% ipython --no-banner

In [1]: import numpy as np

In [2]: import numpy.linalg as la

In [3]: np.set_printoptions(precision=2, suppress=True, linewidth=160)

In [4]: rnd = lambda a: np.round(a, 2) + 0

In [5]: mat = np.array([[1, -1, -1, 1, 1, -1, -1, 1],
   ...:     [1, 1, -1, -1, 1, 1, -1, -1],
   ...:     [1, -1, 1, -1, 1, -1, 1, -1]])

In [6]: # column 4 repeats column 0

In [7]: blk = np.stack([mat, 2 * mat, mat[::-1]])

In [8]: print(la.matrix_rank(blk))
[3 3 3]

In [9]: print(np.einsum("bij,cij->bc", blk, blk))
[[24 48  8]
 [48 96 16]
 [ 8 16 24]]

In [10]: print(la.matrix_rank(blk.reshape(3, -1)))
2

In [11]: print(rnd(la.norm(blk, axis=(1, 2))))
[4.9 9.8 4.9]

In [12]: Y = mat[0, 0] * mat[1:] - np.outer(mat[1:, 0], mat[0])

In [13]: print(Y)
[[ 0  2  0 -2  0  2  0 -2]
 [ 0  0  2 -2  0  0  2 -2]]

In [14]: print(la.matrix_rank(Y), la.matrix_rank(mat))
2 3

In [15]: r0, r1 = mat[1], mat[2]

In [16]: print(r0 @ r1)
0

In [17]: p = (r0 @ r1) / (r0 @ r0) * r0

In [18]: print(np.outer(r0, r1))
[[ 1 -1  1 -1  1 -1  1 -1]
 [ 1 -1  1 -1  1 -1  1 -1]
 [-1  1 -1  1 -1  1 -1  1]
 [-1  1 -1  1 -1  1 -1  1]
 [ 1 -1  1 -1  1 -1  1 -1]
 [ 1 -1  1 -1  1 -1  1 -1]
 [-1  1 -1  1 -1  1 -1  1]
 [-1  1 -1  1 -1  1 -1  1]]

In [19]: print(rnd(la.norm(r0 + r1) ** 2 + la.norm(r0 - r1) ** 2))
32.0

In [20]: print(p)
[ 0.  0. -0. -0.  0.  0. -0. -0.]

In [21]: print(rnd(la.norm(mat[2], 1)), rnd(la.norm(mat[2], np.inf)))
8.0 1.0

In [22]: print(rnd(la.norm(mat, 2)))
2.83

In [23]: print(la.norm(mat, axis=1).argmax())
0

In [24]: E = np.load("test13.npy")

In [25]: print(E)
[[4 2 6]
 [2 4 0]
 [6 0 0]]

In [26]: # symmetric, so the eigenvalues are real

In [27]: vals, V = la.eig(E)

In [28]: print(rnd(vals))
[-4.49  8.88  3.61]

In [29]: print(rnd(E @ V[:, 0] - vals[0] * V[:, 0]))
[0. 0. 0.]

In [30]: print(rnd(np.sort(la.eigvals(E @ E))))
[13.06 20.16 78.79]

In [31]: print(rnd(np.sort(la.eigvals(la.inv(E)))))
[-0.22  0.11  0.28]

In [32]: print(rnd(np.prod(vals)))
-144.0

In [33]: q, V = la.qr(E[:, :2])[0], la.qr(E[:, 2:])[0]

In [34]: sig = la.svd(q.T @ V, compute_uv=False)

In [35]: print(rnd(np.degrees(np.arccos(sig.clip(0, 1)))))
[54.74]

In [36]: print((sig > 0.9).sum())
0

In [37]: print(rnd(sig))
[0.58]

In [38]: print(rnd(la.eigvals(E).sum().real))
8.0

In [39]: print(np.einsum("ii->", E))
8

In [40]: print(rnd(la.det(E[::-1])))
144.0

In [41]: r0 = np.array([1, 2, 0])

In [42]: Y = E + np.outer(r0, np.eye(3)[0])

In [43]: print(rnd(la.det(Y) / la.det(E)), rnd(1 + la.solve(E, r0)[0]))
1.0 1.0

In [44]: M = np.array([[-1.0, 1.0, 0.0], [0.0, -1.0, 1.0], [0.0, 0.0, -1.0]])

In [45]: # triangular

In [46]: U, sig, Vt = la.svd(M, full_matrices=False)

In [47]: print(rnd(U.T @ U))
[[1. 0. 0.]
 [0. 1. 0.]
 [0. 0. 1.]]

In [48]: print(np.abs(U[:, 0]).round(6).argmax())
1

In [49]: print(np.allclose(U * sig @ Vt, M))
True

In [50]: print(rnd(np.cumsum(sig ** 2) / np.sum(sig ** 2)))
[0.65 0.96 1.  ]

In [51]: print(rnd(U.T @ M @ Vt.T))
[[1.8  0.   0.  ]
 [0.   1.25 0.  ]
 [0.   0.   0.45]]

In [52]: print(rnd(sig / sig[0]))
[1.   0.69 0.25]

In [53]: print(rnd(np.abs(Vt[0])))
[0.33 0.74 0.59]

In [54]: print(rnd(np.sqrt((sig ** 2).sum())), rnd(la.norm(M)))
2.24 2.24

In [55]: hat = np.triu(np.array([[2, 2, 0], [0, -2, 1], [1, 1, -1]]), 1) + np.eye(3)

In [56]: Y = hat @ M @ la.inv(hat)

In [57]: print(rnd(la.det(Y)))
-1.0

In [58]: print(la.matrix_rank(Y))
3

In [59]: print(np.allclose(M @ M.T, M.T @ M))
False

In [60]: print(rnd(np.abs(la.eigvals(M)).max()))
1.0

In [61]: print((M + M.T) / 2)
[[-1.   0.5  0. ]
 [ 0.5 -1.   0.5]
 [ 0.   0.5 -1. ]]

In [62]: print(rnd(la.det(M)))
-1.0

In [63]: print(rnd(np.sort(np.abs(la.eigvals(M)))))
[1. 1. 1.]

In [64]: q, V = la.qr(M[:, :1])[0], la.qr(M[:, 1:])[0]

In [65]: sig = la.svd(q.T @ V, compute_uv=False)

In [66]: print(rnd(sig))
[0.82]

In [67]: print(np.kron(np.eye(2, dtype=int), M))
[[-1.  1.  0. -0.  0.  0.]
 [ 0. -1.  1.  0. -0.  0.]
 [ 0.  0. -1.  0.  0. -0.]
 [-0.  0.  0. -1.  1.  0.]
 [ 0. -0.  0.  0. -1.  1.]
 [ 0.  0. -0.  0.  0. -1.]]

In [68]: print(rnd(la.eigvals(M).sum().real))
-3.0

In [69]: print(np.einsum("ij,ji->", M, M))
3.0

In [70]: m1 = np.loadtxt("a.csv", delimiter=",")

In [71]: print(m1)
[[  0.  -2.   1.   2.   2.   1.]
 [ -2.  -2.   0.   3.   4.   1.]
 [ -4.  -1.   0.   4.   2.   2.]
 [ -6.  -2.   2.   3.   1.   2.]
 [ -5.  -1.   0.   5.   3.   2.]
 [ -5.  -1.  -2.   5.   4.   1.]
 [ -4.   1.   0.   5.   4.  -1.]
 [ -4.  -1.   1.   3.   5.  -2.]
 [ -2.  -1.   0.   3.   4.  -3.]
 [ -2.   0.   1.   1.   6.  -5.]
 [  0.   2.   0.   1.   5.  -6.]
 [ -1.   3.   0.   2.   6.  -8.]
 [  1.   4.   2.   3.   7.  -7.]
 [  2.   2.   0.   4.   7.  -8.]
 [  1.   4.  -1.   3.   7.  -8.]
 [  1.   3.  -2.   4.   5. -10.]
 [ -1.   3.  -4.   5.   3.  -8.]
 [ -1.   3.  -6.   4.   4.  -9.]
 [  1.   5.  -6.   5.   4. -10.]
 [  1.   7.  -5.   7.   6.  -9.]
 [  3.   6.  -6.   6.   4.  -9.]
 [  3.   8.  -6.   5.   6.  -9.]
 [  1.   8.  -6.   3.   7.  -8.]
 [  0.   6.  -8.   3.   6.  -7.]
 [ -1.   8.  -6.   5.   8.  -5.]
 [  1.  10.  -8.   7.   7.  -6.]
 [  0.   9.  -8.   7.   6.  -8.]
 [  1.   8.  -6.   5.   8.  -6.]
 [  2.   7.  -6.   7.  10.  -6.]
 [  0.   6.  -8.   5.  12.  -6.]
 [  1.   4.  -6.   4.  11.  -6.]]

In [72]: vec = np.array([-1, 0, 2, -1, 0, -1])

In [73]: h1 = np.maximum(m1 @ vec, 0)

In [74]: print(rnd(np.tanh(m1 @ vec)))
[-0.76 -0.96 -0.96  1.   -0.96 -1.    0.    1.    0.96  1.    1.    1.    1.    0.96  0.96  0.76 -1.   -1.   -1.   -1.   -1.   -1.   -1.   -1.   -1.   -1.
 -1.   -1.   -1.   -1.   -1.  ]

In [75]: print(h1)
[0. 0. 0. 5. 0. 0. 0. 5. 2. 8. 5. 7. 7. 2. 2. 1. 0. 0. 0. 0. 0. 0. 0. 0. 0. 0. 0. 0. 0. 0. 0.]

In [76]: print(np.maximum(m1 @ (3 * vec), 0))
[ 0.  0.  0. 15.  0.  0.  0. 15.  6. 24. 15. 21. 21.  6.  6.  3.  0.  0.  0.  0.  0.  0.  0.  0.  0.  0.  0.  0.  0.  0.  0.]
